$ python3 -q
>>> import numpy as np
>>> np.set_printoptions(suppress=True, linewidth=160)
>>> rd = lambda a: np.round(a, 2) + 0
>>> rng = np.random.default_rng(185)
>>> X = np.array([[-1, 2, 1, -1, -1, 1, -1, -2, -2, 2, 3],
...     [-3, 2, -3, 2, 0, 3, -1, -1, 2, -1, -1],
...     [-1, -3, -1, -3, -1, -2, 1, -2, 0, 0, 3],
...     [2, 3, -2, -2, -1, -3, 2, -1, -3, -2, 3],
...     [3, 3, -1, -1, 3, -3, 0, -2, 2, -3, 3],
...     [0, 0, 3, 3, 1, 2, -3, 2, -3, 1, 1],
...     [2, 1, -1, 3, 0, 1, 1, -2, -3, -2, -3]]) * (rng.random((7, 11)) < 0.3)
>>> print(X)
[[-1  0  0  0  0  1 -1  0  0  2  3]
 [-3  0 -3  0  0  0  0  0  0  0  0]
 [ 0  0 -1  0  0  0  0 -2  0  0  0]
 [ 0  0 -2  0  0  0  2  0  0  0  0]
 [ 0  3 -1  0  0  0  0 -2  2  0  3]
 [ 0  0  0  3  0  2  0  0  0  0  0]
 [ 2  0  0  0  0  0  1 -2  0  0  0]]
>>> print(np.count_nonzero(X))
21
>>> print(np.linalg.matrix_rank(X))
6
>>> print(rd(np.linalg.svd(X, compute_uv=False)))
[5.87 4.7  4.16 3.57 2.36 1.96 0.  ]
>>> print(np.linalg.lstsq(X[:-1].T, X[-1])[2])
6
>>> print(rd(np.trace(np.linalg.pinv(X) @ X)))
6.0
>>> print(np.abs(np.diag(np.linalg.qr(X)[1])) > 1e-9)
[ True  True  True  True False  True  True]
>>> other = X / np.linalg.norm(X, axis=1, keepdims=True)
>>> G = other @ other.T
>>> print((np.abs(G) > 0.9).astype(int))
[[1 0 0 0 0 0 0]
 [0 1 0 0 0 0 0]
 [0 0 1 0 0 0 0]
 [0 0 0 1 0 0 0]
 [0 0 0 0 1 0 0]
 [0 0 0 0 0 1 0]
 [0 0 0 0 0 0 1]]
>>> print(np.argwhere(np.triu(np.abs(G) > 0.95, 1)))
[]
